$ python -q
>>> import numpy as np
>>> np.set_printoptions(suppress=True, linewidth=120)
>>> q, _ = np.linalg.qr(np.array([[0.5, -1.9, 0.7, -1.4],
...     [-0.7, -1.1, 0.0, 0.1],
...     [0.2, 1.1, -0.6, 0.4],
...     [-0.3, 2.1, -0.3, -1.0]]))
>>> K = 3 * q
>>> K.round(2)
array([[-1.61, -1.48,  0.86,  1.87],
       [ 2.25, -1.49, -0.72,  1.09],
       [-0.64,  1.17, -2.28,  1.42],
       [ 0.96,  1.8 ,  1.59,  1.52]])
>>> round(float(np.linalg.det(K)), 2)
-81.0
>>> np.round((K + K.T) / 2, 2)
array([[-1.61,  0.39,  0.11,  1.42],
       [ 0.39, -1.49,  0.22,  1.44],
       [ 0.11,  0.22, -2.28,  1.51],
       [ 1.42,  1.44,  1.51,  1.52]])
>>> np.round(np.trace(K), 2)
np.float64(-3.86)
>>> np.round(np.linalg.svd(K, compute_uv=False), 2)
array([3., 3., 3., 3.])
>>> np.round(K[:, 1] @ K[:, 2], 2)
np.float64(0.0)
>>> blk = np.stack([K, 2 * K, K[::-1]])
>>> np.linalg.matrix_rank(blk)
array([4, 4, 4])
>>> np.round(np.einsum("bij,cij->bc", blk, blk), 2) + 0
array([[ 36.,  72.,   0.],
       [ 72., 144.,   0.],
       [  0.,   0.,  36.]])
>>> (blk @ K.T).shape
(3, 4, 4)
>>> def softmax(z):
...     e = np.exp(z - z.max(axis=-1, keepdims=True))
...     return e / e.sum(axis=-1, keepdims=True)
... 
>>> np.round(softmax(10 * K[2]), 2) + 0
array([0.  , 0.08, 0.  , 0.92])
>>> softmax(K).sum(axis=1)
array([1., 1., 1., 1.])
>>> att = K @ K.T / np.sqrt(4)
>>> np.round(softmax(att)[2] @ K, 2)
array([-0.61,  1.12, -2.19,  1.42])
>>> softmax(att).round(6).argmax(axis=1)
array([0, 1, 2, 3])
>>> np.round(softmax(att + np.triu(np.full(att.shape, -np.inf), 1)), 2)
array([[1.  , 0.  , 0.  , 0.  ],
       [0.01, 0.99, 0.  , 0.  ],
       [0.01, 0.01, 0.98, 0.  ],
       [0.01, 0.01, 0.01, 0.97]])
>>> q, R = np.linalg.qr(K)
>>> np.round(np.abs(np.diag(R)), 2)
array([3., 3., 3., 3.])
>>> R.round(2) + 0
array([[3., 0., 0., 0.],
       [0., 3., 0., 0.],
       [0., 0., 3., 0.],
       [0., 0., 0., 3.]])
>>> np.round(q.T @ q, 2) + 0
array([[1., 0., 0., 0.],
       [0., 1., 0., 0.],
       [0., 0., 1., 0.],
       [0., 0., 0., 1.]])
>>> M = np.load("test5.npy")
>>> M.round(2)
array([[-0.69,  0.15, -0.2 ,  0.68],
       [-0.2 , -0.35, -0.84, -0.37],
       [ 0.64, -0.35, -0.29,  0.63],
       [-0.29, -0.86,  0.42,  0.01]])
>>> other = np.linalg.inv(M)
>>> np.round(np.linalg.det(M) * other, 2)
array([[ 0.69,  0.2 , -0.64,  0.29],
       [-0.15,  0.35,  0.35,  0.86],
       [ 0.2 ,  0.84,  0.29, -0.42],
       [-0.68,  0.37, -0.63, -0.01]])
>>> np.round(np.linalg.cond(M), 2)
np.float64(1.0)
>>> np.allclose(other, M.T)
True
>>> (np.abs(other) > 1e-9).astype(int)
array([[1, 1, 1, 1],
       [1, 1, 1, 1],
       [1, 1, 1, 1],
       [1, 1, 1, 1]])
>>> np.round(np.linalg.inv(other), 2)
array([[-0.69,  0.15, -0.2 ,  0.68],
       [-0.2 , -0.35, -0.84, -0.37],
       [ 0.64, -0.35, -0.29,  0.63],
       [-0.29, -0.86,  0.42,  0.01]])
>>> P = np.triu(np.array([[1, 2, 2, 0], [1, 8, 7, 2], [4, 1, 8, 0], [6, 3, 6, 1]]), 1) + np.eye(4)
>>> other = P @ M @ np.linalg.inv(P)
>>> round(np.linalg.det(other), 2)
np.float64(-1.0)
>>> np.round(np.poly(other), 2) + 0
array([ 1. ,  1.3,  0. , -1.3, -1. ])
>>> E = np.array([[-0.76, 1.39, 1.59],
...     [0.48, 0.25, 2.22],
...     [-0.5, -0.02, -2.03],
...     [1.07, -0.95, 1.25],
...     [1.81, -2.01, 0.68],
...     [-0.44, 0.15, -1.1],
...     [-2.38, 3.34, 2.15],
...     [3.13, -4.13, -0.69],
...     [-0.39, 1.11, 2.57],
...     [0.58, -0.28, 1.06],
...     [2.01, -3.44, -1.84],
...     [-3.26, 4.3, 0.82]])
>>> np.round(np.linalg.eigvals(K), 2)
array([ 3.  +0.j , -1.93+2.3j, -1.93-2.3j, -3.  +0.j ])
>>> np.round(np.einsum("ij,ji->", K, K), 2)
np.float64(14.91)
>>> round(float(np.linalg.det(K.T)), 2)
-81.0
>>> np.round(np.kron(np.eye(2, dtype=int), K), 2)
array([[-1.61, -1.48,  0.86,  1.87, -0.  , -0.  ,  0.  ,  0.  ],
       [ 2.25, -1.49, -0.72,  1.09,  0.  , -0.  , -0.  ,  0.  ],
       [-0.64,  1.17, -2.28,  1.42, -0.  ,  0.  , -0.  ,  0.  ],
       [ 0.96,  1.8 ,  1.59,  1.52,  0.  ,  0.  ,  0.  ,  0.  ],
       [-0.  , -0.  ,  0.  ,  0.  , -1.61, -1.48,  0.86,  1.87],
       [ 0.  , -0.  , -0.  ,  0.  ,  2.25, -1.49, -0.72,  1.09],
       [-0.  ,  0.  , -0.  ,  0.  , -0.64,  1.17, -2.28,  1.42],
       [ 0.  ,  0.  ,  0.  ,  0.  ,  0.96,  1.8 ,  1.59,  1.52]])
>>> round(np.linalg.det(K[::-1]), 2)
np.float64(-81.0)
>>> round(np.linalg.det(2 * K), 2), np.round(np.linalg.det(K), 2)
(np.float64(-1296.0), np.float64(-81.0))
